$ python -q
>>> import numpy as np
>>> np.set_printoptions(suppress=True, linewidth=140)
>>> K = np.load("mat.npy")
>>> print(K)
[[ 0.835 -0.9   -2.91   1.348  1.98 ]
 [ 2.01  -3.312 -4.519  1.938  5.885]
 [-1.733  1.87  -0.224 -3.738 -1.963]
 [ 2.346 -1.061  2.958  0.328  1.121]
 [ 0.852 -1.106  0.388 -0.425 -0.516]]
>>> W1 = np.array([[7, 5, -5, 6, -5],
...     [0, 9, 3, -6, -5],
...     [3, 1, -1, -3, -7],
...     [-5, -3, -2, -8, 9],
...     [6, -5, 7, 1, 9]])
>>> beta = np.array([0, 2, 0, 1, 0])
>>> hid = np.maximum(K @ W1 + beta, 0)
>>> (hid > 0).mean(axis=0)
array([0.8, 0.6, 0.6, 1. , 0.4])
>>> np.linalg.matrix_rank(hid)
np.int64(5)
>>> Z = np.array([[1, 1, -5], [3, 2, 5], [3, 4, 4], [0, 0, 1], [-4, 5, -2]])
>>> (hid @ Z).round(6).argmax(axis=1)
array([1, 1, 2, 0, 0])
>>> t = np.radians(72)
>>> R = np.eye(5)
>>> R[0, 0] = R[3, 3] = np.cos(t)
>>> R[0, 3], R[3, 0] = -np.sin(t), np.sin(t)
>>> print(R.round(3))
[[ 0.309  0.     0.    -0.951  0.   ]
 [ 0.     1.     0.     0.     0.   ]
 [ 0.     0.     1.     0.     0.   ]
 [ 0.951  0.     0.     0.309  0.   ]
 [ 0.     0.     0.     0.     1.   ]]
>>> A2 = K @ R.T
>>> np.round(np.abs(A2 - K).max(axis=0), 3)
array([4.753, 0.   , 0.   , 2.005, 0.   ])
>>> A2.round(3)
array([[-1.024, -0.9  , -2.91 ,  1.211,  1.98 ],
       [-1.222, -3.312, -4.519,  2.51 ,  5.885],
       [ 3.02 ,  1.87 , -0.224, -2.803, -1.963],
       [ 0.413, -1.061,  2.958,  2.333,  1.121],
       [ 0.667, -1.106,  0.388,  0.679, -0.516]])
>>> np.round(np.linalg.svd(K, compute_uv=False), 3), np.round(np.linalg.svd(A2, compute_uv=False), 3)
(array([10.   ,  5.   ,  2.499,  1.25 ,  0.625]), array([10.   ,  5.   ,  2.499,  1.25 ,  0.625]))
>>> np.allclose(np.linalg.norm(K, axis=1), np.linalg.norm(A2, axis=1))
True
>>> print(np.allclose(K @ K.T, A2 @ A2.T))
True
>>> W0 = np.load("test14.npy")
>>> W0.round(3)
array([[0.417, 0.167, 0.417],
       [0.333, 0.417, 0.25 ],
       [0.75 , 0.   , 0.25 ]])
>>> np.linalg.norm(W0, axis=1).argmax()
np.int64(2)
>>> np.round(np.linalg.norm(W0[1], 1), 3), round(np.linalg.norm(W0[1], np.inf), 3)
(np.float64(1.0), np.float64(0.417))
>>> np.round(np.linalg.norm(W0[1] - W0[2]), 3)
np.float64(0.589)
>>> round(float(np.linalg.norm(W0) ** 2 / np.linalg.norm(W0, 2) ** 2), 3)
1.153
>>> round(float(np.linalg.norm(W0, 1)), 3), np.round(np.linalg.norm(W0, np.inf), 3)
(1.5, np.float64(1.0))
>>> np.round(np.linalg.norm(W0, axis=0), 3)
array([0.92 , 0.449, 0.546])
>>> np.round(np.linalg.norm(W0, axis=1), 3)
array([0.612, 0.589, 0.791])
>>> W1 = np.array([[2, -1, 0, -1], [2, -1, 0, -1], [0, 2, -1, 1]])
>>> beta = np.array([-1, 4, -3, 1])
>>> hid = np.maximum(W0 @ W1 + beta, 0)
>>> np.linalg.matrix_rank(hid)
np.int64(2)
>>> (hid > 0).astype(int)
array([[1, 1, 0, 1],
       [1, 1, 0, 1],
       [1, 1, 0, 1]])
>>> Z = np.array([[4, 4], [5, 1], [2, -4], [0, -1]])
>>> np.round(hid @ Z, 3)
array([[21.917,  4.083],
       [20.75 ,  5.25 ],
       [20.75 ,  5.25 ]])
>>> print(np.round(np.linalg.matrix_power(W0, 100), 3))
[[0.516 0.148 0.336]
 [0.516 0.148 0.336]
 [0.516 0.148 0.336]]
>>> W0.sum(axis=1)
array([1., 1., 1.])
>>> np.round(np.linalg.matrix_power(W0, 2), 3)
array([[0.542, 0.139, 0.319],
       [0.465, 0.229, 0.306],
       [0.5  , 0.125, 0.375]])
>>> p = np.eye(3)[2]
>>> for _ in range(7):
...     p = p @ W0
...     print(p.round(3))
... 
[0.75 0.   0.25]
[0.5   0.125 0.375]
[0.531 0.135 0.333]
[0.516 0.145 0.339]
[0.517 0.146 0.336]
[0.516 0.147 0.336]
[0.516 0.147 0.336]
>>> rng = np.random.default_rng(905116)
>>> z = rng.permutation(3)
>>> A2 = W0[:, z] * rng.choice([-1, 1], 3)
>>> A2.round(3)
array([[-0.417, -0.417, -0.167],
       [-0.25 , -0.333, -0.417],
       [-0.25 , -0.75 , -0.   ]])
>>> U, _, VT = np.linalg.svd(W0.T @ A2)
>>> np.round(U @ VT, 3) + 0
array([[ 0., -1.,  0.],
       [ 0.,  0., -1.],
       [-1.,  0.,  0.]])
>>> z
array([2, 0, 1])
>>> J = np.array([[-14, -7, -14, -16, -8, -16],
...     [0, -21, -7, 0, -24, -8],
...     [-21, -21, 0, -24, -24, 0],
...     [-16, -8, -16, -16, -8, -16],
...     [0, -24, -8, 0, -24, -8],
...     [-24, -24, 0, -24, -24, 0]])
>>> print(round(np.log10(np.linalg.cond(J))))
2
>>> np.argsort(-np.linalg.norm(J, axis=0).round(6), kind="stable")[:3]
array([4, 1, 3])
>>> print(np.round(np.abs(np.linalg.svd(J)[2][-1]), 3))
[0.174 0.101 0.701 0.163 0.095 0.658]
>>> u, g = J[1], J[2]
>>> print(u @ u)
1130
>>> p = (u @ g) / (u @ u) * u
>>> round(np.linalg.norm(u + g) ** 2 + np.linalg.norm(u - g) ** 2, 3)
np.float64(6328.0)
>>> z = rng.permutation(6)
>>> A2 = J[:, z] * rng.choice([-1, 1], 6)
>>> A2
array([[-14,   7,  16,  16,  -8, -14],
       [  0,  21,   0,   8, -24,  -7],
       [-21,  21,  24,   0, -24,   0],
       [-16,   8,  16,  16,  -8, -16],
       [  0,  24,   0,   8, -24,  -8],
       [-24,  24,  24,   0, -24,   0]])
>>> U, _, VT = np.linalg.svd(J.T @ A2)
>>> z
array([0, 1, 3, 5, 4, 2])
>>> W1 = np.array([[-2, 2, 0, 5, -3, -5],
...     [4, -4, -5, 1, 2, 3],
...     [-3, 3, 3, -2, -2, 5],
...     [-1, 3, -5, -4, -5, 3],
...     [0, -3, -1, -5, -2, 4],
...     [1, -3, 3, -4, -1, 3]])
>>> beta = np.array([3, 1, 8, 9, 8, 3])
>>> hid = np.maximum(A2 @ W1 + beta, 0)
>>> np.linalg.matrix_rank(hid)
np.int64(5)
>>> hid
array([[  0, 107,   0,   0,   0, 148],
       [ 72,  34,   0, 146,  65,   0],
       [ 57,  19,   0,   0, 113, 195],
       [  0, 105,   0,   0,   0, 155],
       [ 83,  25,   0, 153,  72,   0],
       [ 75,   1,   0,   0, 128, 219]])
>>> np.round((hid > 0).mean(axis=0), 3)
array([0.667, 1.   , 0.   , 0.333, 0.667, 0.667])
>>> Z = np.array([[3, -2], [1, 0], [0, 2], [2, 1], [-3, 1], [-1, -1]])
>>> W1 @ Z
array([[ 20,  11],
       [  1, -18],
       [ -9,   3],
       [  4, -20],
       [-11, -13],
       [ -8,  -4]])
>>> (hid @ Z).round(6).argmax(axis=1)
array([0, 0, 1, 0, 0, 1])
>>> F = np.load("dump.npy")
>>> F
array([[ 4,  5,  6,  7,  8],
       [ 9, 10, 11, 12, 13],
       [14, 15, 16, 17, 18]])
>>> print(np.argsort(-np.linalg.norm(F, axis=0).round(6), kind="stable")[:3])
[4 3 2]
>>> [round(float(x), 3) for x in np.linalg.svd(F, compute_uv=False)[:3]]
[45.732, 1.894, 0.0]
>>> np.round(np.linalg.norm(F, 2), 3)
np.float64(45.732)
>>> np.round(np.linalg.norm(F, 1), 3), np.round(np.linalg.norm(F, np.inf), 3)
(np.float64(39.0), np.float64(80.0))
>>> round(float(np.linalg.norm(F) ** 2 / np.linalg.norm(F, 2) ** 2), 3)
1.002
>>> np.round(np.linalg.norm(F, axis=0), 3)
array([17.117, 18.708, 20.322, 21.954, 23.601])
>>> print(round(np.linalg.norm(F[1] - F[2]), 3))
11.18
>>> round(float(np.linalg.norm(F, "nuc")), 3)
47.626
>>> print(F[1] @ F[2])
890
>>> U, sig, VT = np.linalg.svd(F)
>>> np.argmax(sig[:-1] / (sig[1:] + 1e-6)) + 1
np.int64(2)
>>> A2 = U[:, :2] @ np.diag(sig[:2]) @ VT[:2]
>>> np.linalg.matrix_rank(A2)
np.int64(2)
>>> print(np.linalg.matrix_rank(F, rtol=0.05))
1
>>> np.linalg.matrix_rank(F)
np.int64(2)
>>> F.shape
(3, 5)
>>> np.round(np.linalg.svd(F, compute_uv=False), 3) + 0
array([45.732,  1.894,  0.   ])
>>> np.count_nonzero(F)
np.int64(15)
>>> print(F - F[0])
[[ 0  0  0  0  0]
 [ 5  5  5  5  5]
 [10 10 10 10 10]]
>>> np.linalg.rank(F)
Traceback (most recent call last):
  File "<python-input-93>", line 1, in <module>
    np.linalg.rank(F)
    ^^^^^^^^^^^^^^
AttributeError: module 'numpy.linalg' has no attribute 'rank'
>>> np.unravel_index(np.abs(F).argmax(), F.shape)
(np.int64(2), np.int64(4))
>>> np.round(np.linalg.norm(F), 3)
np.float64(45.771)
>>> F.sum(axis=1)
array([30, 55, 80])
>>> hat = np.triu(np.array([[5, 8, -1, -6, -1],
...     [-4, -3, 0, -8, -9],
...     [-5, 1, 3, -3, -6],
...     [-7, 8, 7, -7, 4],
...     [8, 3, -8, -6, 5]]), 1) + np.eye(5)
>>> A2 = hat @ K @ np.linalg.inv(hat)
>>> print(np.linalg.matrix_rank(A2))
5
>>> np.round(np.poly(A2), 3)
array([  1.   ,   2.889,  19.355,  11.68 ,   8.65 , -97.68 ])
>>> round(float(np.trace(A2)), 3), round(float(np.trace(K)), 3)
(-2.889, -2.889)
>>> M = np.load("case16.npy")
>>> M
array([[0, 2, 0, 1, 2],
       [1, 2, 1, 0, 1],
       [2, 6, 2, 1, 4]])
>>> U, sig, VT = np.linalg.svd(M)
>>> print(sig.round(3) + 0)
[8.651 1.471 0.   ]
>>> np.argmax(sig[:-1] / (sig[1:] + 1e-6)) + 1
np.int64(2)
>>> A2 = U[:, :2] @ np.diag(sig[:2]) @ VT[:2]
>>> np.linalg.matrix_rank(M, rtol=0.05)
np.int64(2)
>>> np.linalg.matrix_rank(A2)
np.int64(2)
>>> A2.round(3) + 0
array([[0., 2., 0., 1., 2.],
       [1., 2., 1., 0., 1.],
       [2., 6., 2., 1., 4.]])
>>> feats = np.load("run6.npy")
>>> feats
array([[-4, -4,  1],
       [-4, -4,  1],
       [ 1,  1,  2]])
>>> hat = np.triu(np.array([[1, 1, 3], [3, 0, 2], [2, 1, 1]]), 1) + np.eye(3)
>>> A2 = hat @ feats @ np.linalg.inv(hat)
>>> np.linalg.matrix_rank(A2)
np.int64(2)
>>> np.trace(A2), np.trace(feats)
(np.float64(-6.0), np.int64(-6))
>>> print(A2)
[[-5.  0. 23.]
 [-2.  0. 11.]
 [ 1.  0. -1.]]
>>> data = np.load("block8.npy")
>>> data.round(3)
array([[ 0.227,  2.271, -1.184, -1.546],
       [ 0.682,  1.849,  1.083,  1.986],
       [ 1.819, -0.2  ,  1.874, -1.462],
       [-2.274,  0.622,  1.706, -0.728]])
>>> np.round(data.T @ data, 3) + 0
array([[9., 0., 0., 0.],
       [0., 9., 0., 0.],
       [0., 0., 9., 0.],
       [0., 0., 0., 9.]])
>>> np.round(np.linalg.norm(data, axis=0), 3)
array([3., 3., 3., 3.])
>>> A2 = np.array([[0, 2, 1], [0, -2, 1], [-1, 2, 2], [1, 2, 0]])
>>> np.round(np.einsum("ik,kj->ij", data, A2), 3)
array([[-0.361, -9.547,  0.129],
       [ 0.902,  3.806,  4.698],
       [-3.336,  4.863,  5.368],
       [-2.434, -3.837,  1.76 ]])
>>> np.round(np.einsum("ij,ij->i", data, data), 3)
array([9., 9., 9., 9.])
>>> np.linalg.matrix_rank(np.vstack([data, A2.T]))
np.int64(4)
>>> print(np.round(np.einsum("ij->j", data), 3))
[ 0.455  4.541  3.479 -1.75 ]
>>> np.round(A2.T @ data.T, 3)
array([[-0.361,  0.902, -3.336, -2.434],
       [-9.547,  3.806,  4.863, -3.837],
       [ 0.129,  4.698,  5.368,  1.76 ]])
>>> round(float(np.einsum("ij,ji->", data, data)), 3)
10.381
>>> print(round(float(np.linalg.det(data[::-1])), 3))
-81.0
>>> m1 = np.load("x.npy")
>>> print(m1)
[[  0   0   0   0]
 [  6  -6  12 -12]
 [  0   0   0   0]
 [  6  -6   9  -9]]
>>> print(m1[0] @ m1[2])
0
>>> print(round(np.linalg.norm(m1[0], 1), 3), round(float(np.linalg.norm(m1[0], np.inf)), 3))
0.0 0.0
>>> print(np.round(np.linalg.norm(m1, "nuc"), 3))
25.807
>>> np.round(np.linalg.norm(m1, axis=1), 3)
array([ 0.   , 18.974,  0.   , 15.297])
>>> U, sig, VT = np.linalg.svd(m1)
>>> sig.round(3) + 0
array([24.327,  1.48 ,  0.   ,  0.   ])
>>> print(np.argmax(sig[:-1] / (sig[1:] + 1e-6)) + 1)
2
>>> A2 = U[:, :2] @ np.diag(sig[:2]) @ VT[:2]
>>> np.linalg.matrix_rank(A2)
np.int64(2)
>>> np.round(np.abs(m1 - A2).max(), 3)
np.float64(0.0)
>>> print(A2.round(3) + 0)
[[  0.   0.   0.   0.]
 [  6.  -6.  12. -12.]
 [  0.   0.   0.   0.]
 [  6.  -6.   9.  -9.]]
>>> np.linalg.matrix_rank(m1, rtol=0.05)
np.int64(2)
>>> round(np.linalg.norm(m1 - A2, 2), 3), round(sig[2], 3)
(np.float64(0.0), np.float64(0.0))
>>> rank = np.linalg.matrix_rank(m1)
>>> rank
np.int64(2)
>>> null = np.linalg.svd(m1)[2][rank:].T
>>> np.linalg.matrix_rank(m1.T @ m1), np.linalg.matrix_rank(m1 @ m1.T)
(np.int64(2), np.int64(2))
>>> print(np.round(m1 @ null, 3) + 0)
[[0. 0.]
 [0. 0.]
 [0. 0.]
 [0. 0.]]
>>> null.shape
(4, 2)
>>> [int(np.linalg.matrix_rank(np.delete(m1, i, axis=0))) for i in range(4)]
[2, 1, 2, 1]
